$ python3 -q
>>> import numpy as np
>>> np.set_printoptions(suppress=True, linewidth=140)
>>> E = np.loadtxt("run18.csv", delimiter=",")
>>> print(E)
[[0.5  0.   0.5  0.   0.   0.  ]
 [0.   0.67 0.   0.33 0.   0.  ]
 [0.   0.33 0.67 0.   0.   0.  ]
 [0.   0.   0.   0.5  0.5  0.  ]
 [0.   0.   0.   0.   0.5  0.5 ]
 [0.2  0.   0.2  0.   0.2  0.4 ]]
>>> u = np.array([1, 2, -8, -4, 1, 5])
>>> M2 = E + np.outer(u, np.eye(6)[2])
>>> print(np.linalg.matrix_rank(np.linalg.inv(M2) - np.linalg.inv(E), tol=1e-8))
1
>>> print(round(np.linalg.det(M2) / np.linalg.det(E), 2), round(float(1 + np.linalg.solve(E, u)[2]), 2))
-9.74 -9.74
>>> x0 = np.array([2, 3, 3, -3, -1, 3])
>>> target = E @ x0
>>> beta, lr = np.zeros(6), 1 / np.linalg.norm(E, 2) ** 2
>>> for i in range(150):
...     beta -= lr * E.T @ (E @ beta - target)
...     if i % 50 == 0: print(i, round(np.linalg.norm(E @ beta - target), 2))
... 
0 1.8
50 0.04
100 0.03
>>> print(round(float(np.linalg.cond(E)), 2))
12.35
>>> print(beta.round(2))
[ 1.95  2.93  3.03 -2.87 -1.13  3.11]
>>> rng = np.random.default_rng(5)
>>> idx = rng.permutation(6)
>>> print(idx)
[1 4 2 3 5 0]
>>> M2 = E[idx][:, idx]
>>> print(np.diag(M2))
[0.67 0.5  0.67 0.5  0.4  0.5 ]
>>> print(M2)
[[0.67 0.   0.   0.33 0.   0.  ]
 [0.   0.5  0.   0.   0.5  0.  ]
 [0.33 0.   0.67 0.   0.   0.  ]
 [0.   0.5  0.   0.5  0.   0.  ]
 [0.   0.2  0.2  0.   0.4  0.2 ]
 [0.   0.   0.5  0.   0.   0.5 ]]
>>> print(np.allclose(M2, E))
False
>>> print(np.round(np.sort(np.abs(np.linalg.eigvals(M2)))[::-1], 2))
[1.   0.81 0.81 0.39 0.39 0.11]
>>> print(np.round(np.linalg.matrix_power(M2, 2), 2))
[[0.45 0.16 0.   0.39 0.   0.  ]
 [0.   0.35 0.1  0.   0.45 0.1 ]
 [0.44 0.   0.45 0.11 0.   0.  ]
 [0.   0.5  0.   0.25 0.25 0.  ]
 [0.07 0.18 0.31 0.   0.26 0.18]
 [0.16 0.   0.58 0.   0.   0.25]]
>>> print(M2 @ np.ones(6))
[1. 1. 1. 1. 1. 1.]
>>> print(M2.sum(axis=1))
[1. 1. 1. 1. 1. 1.]
>>> pr = np.eye(6)[5]
>>> for _ in range(6):
...     pr = pr @ M2
...     print(pr.round(2))
... 
[0.  0.  0.5 0.  0.  0.5]
[0.16 0.   0.58 0.   0.   0.25]
[0.3  0.   0.52 0.05 0.   0.12]
[0.37 0.03 0.41 0.13 0.   0.06]
[0.39 0.08 0.31 0.19 0.01 0.03]
[0.36 0.13 0.22 0.22 0.04 0.02]
>>> m1 = np.loadtxt("test17.csv", delimiter=",")
>>> print(m1.round(2))
[[-9.88  1.21 -1.  ]
 [ 7.17 -1.89 -6.71]
 [-4.2   1.79  8.9 ]
 [-6.7   1.89  7.18]
 [-4.94 -0.51 -8.68]
 [ 5.97  0.28  8.02]
 [-5.95  1.88  7.82]
 [-9.44  0.85 -3.2 ]
 [ 3.72 -1.75 -9.11]
 [-6.95 -0.03 -7.19]
 [ 0.21 -1.38 -9.9 ]
 [-8.15  0.32 -5.79]
 [ 0.7   1.25  9.9 ]
 [ 5.17 -1.84 -8.36]
 [ 0.38  1.3   9.91]
 [-7.27  0.05 -6.87]]
>>> dist = np.linalg.norm(m1[:, None] - m1[None], axis=-1)
>>> print(np.flatnonzero(dist[13] < dist.mean() / 2))
[ 1  8 10 13]
>>> print(np.round(np.linalg.norm(m1, axis=1), 2))
[10. 10. 10. 10. 10. 10. 10. 10. 10. 10. 10. 10. 10. 10. 10. 10.]
>>> print(np.unravel_index(dist.round(6).argmax(), dist.shape))
(np.int64(2), np.int64(8))
>>> print(dist[:5, :5].round(2))
[[ 0.   18.24 11.43  8.8   9.29]
 [18.24  0.   19.66 19.99 12.35]
 [11.43 19.66  0.    3.04 17.74]
 [ 8.8  19.99  3.04  0.   16.14]
 [ 9.29 12.35 17.74 16.14  0.  ]]
